% python3 -q
>>> import numpy as np
>>> import numpy.linalg as la
>>> np.set_printoptions(suppress=True, linewidth=160)
>>> rnd = lambda a: np.round(a, 2) + 0
>>> K = np.load("block15.npy")
>>> K
array([[ 0,  0,  1,  1],
       [ 0,  0, 13, 13],
       [ 0,  0, 11, 11],
       [ 0,  0,  3,  3],
       [ 0,  0,  1,  1],
       [ 0,  0,  0,  0],
       [ 0,  0,  7,  7],
       [ 0,  0,  0,  0],
       [ 0,  0,  5,  5],
       [ 0,  0,  7,  7],
       [ 0,  0,  5,  5],
       [ 0,  0, 15, 15],
       [ 0,  0, 13, 13],
       [ 0,  0, 11, 11],
       [ 0,  0, 11, 11],
       [ 0,  0,  0,  0],
       [ 0,  0, 13, 13],
       [ 0,  0,  9,  9],
       [ 0,  0,  0,  0]])
>>> print(rnd(np.trace(la.pinv(K) @ K)))
1.0
>>> np.unique(K.round(6), axis=0).shape
(9, 4)
>>> rnd(K @ la.pinv(K) @ K)
array([[ 0.,  0.,  1.,  1.],
       [ 0.,  0., 13., 13.],
       [ 0.,  0., 11., 11.],
       [ 0.,  0.,  3.,  3.],
       [ 0.,  0.,  1.,  1.],
       [ 0.,  0.,  0.,  0.],
       [ 0.,  0.,  7.,  7.],
       [ 0.,  0.,  0.,  0.],
       [ 0.,  0.,  5.,  5.],
       [ 0.,  0.,  7.,  7.],
       [ 0.,  0.,  5.,  5.],
       [ 0.,  0., 15., 15.],
       [ 0.,  0., 13., 13.],
       [ 0.,  0., 11., 11.],
       [ 0.,  0., 11., 11.],
       [ 0.,  0.,  0.,  0.],
       [ 0.,  0., 13., 13.],
       [ 0.,  0.,  9.,  9.],
       [ 0.,  0.,  0.,  0.]])
>>> Uu, sig, Vt = la.svd(K)
>>> np.argmax(sig[:-1] / (sig[1:] + 1e-6)) + 1
np.int64(1)
>>> rnd(sig)
array([51.67,  0.  ,  0.  ,  0.  ])
>>> other = Uu[:, :1] @ np.diag(sig[:1]) @ Vt[:1]
>>> rnd(la.norm(K - other, 2)), rnd(sig[1])
(np.float64(0.0), np.float64(0.0))
>>> la.matrix_rank(K, rtol=0.05)
np.int64(1)
>>> rnd(la.norm(K - other) / la.norm(K))
np.float64(0.0)
>>> Uu, sig, Vt = la.svd(K)
>>> vecs = Vt[:(sig > 1e-8).sum()]
>>> rng = np.random.default_rng(21)
>>> x0 = K[9] + 4 * K[16] + rng.integers(2) * np.eye(4)[0]
>>> x0
array([ 0.,  0., 59., 59.])
>>> rnd(la.norm(x0 - vecs.T @ vecs @ x0))
np.float64(0.0)
>>> rnd(np.diag(vecs.T @ vecs))
array([0. , 0. , 0.5, 0.5])
>>> rnd(vecs.T @ vecs)
array([[0. , 0. , 0. , 0. ],
       [0. , 0. , 0. , 0. ],
       [0. , 0. , 0.5, 0.5],
       [0. , 0. , 0.5, 0.5]])
>>> np.allclose(vecs.T @ vecs @ x0, x0)
True
>>> data = np.load("m.npy")
>>> rnd(data)
array([[-0.59,  0.7 ,  0.39],
       [-0.59, -0.71,  0.38],
       [ 0.54, -0.01,  0.84]])
>>> other = la.inv(data)
>>> rnd(la.inv(other))
array([[-0.59,  0.7 ,  0.39],
       [-0.59, -0.71,  0.38],
       [ 0.54, -0.01,  0.84]])
>>> print(rnd(la.det(data) * other))
[[-0.59 -0.59  0.54]
 [ 0.7  -0.71 -0.01]
 [ 0.39  0.38  0.84]]
>>> (np.abs(other) > 1e-9).astype(int)
array([[1, 1, 1],
       [1, 1, 1],
       [1, 1, 1]])
>>> np.allclose(other, data.T)
True
>>> print(rnd(data @ other))
[[1. 0. 0.]
 [0. 1. 0.]
 [0. 0. 1.]]
>>> rnd(la.det(data) * la.det(other))
np.float64(1.0)
>>> W1 = np.array([[-3, 2, -3], [-2, 2, -3], [1, -3, 1]])
>>> c = np.array([0, 2, 0])
>>> hid = np.maximum(data @ W1 + c, 0)
>>> print((hid > 0).astype(int))
[[1 1 1]
 [1 0 1]
 [0 1 0]]
>>> rnd(hid)
array([[0.77, 1.04, 0.06],
       [3.58, 0.  , 4.29],
       [0.  , 0.55, 0.  ]])
>>> C = np.array([[0, 4, -4], [-3, 4, 4], [1, -4, 4]])
>>> W1 @ C
array([[ -9,   8,   8],
       [ -9,  12,   4],
       [ 10, -12, -12]])
>>> (hid @ C).round(6).argmax(axis=1)
array([1, 0, 1])
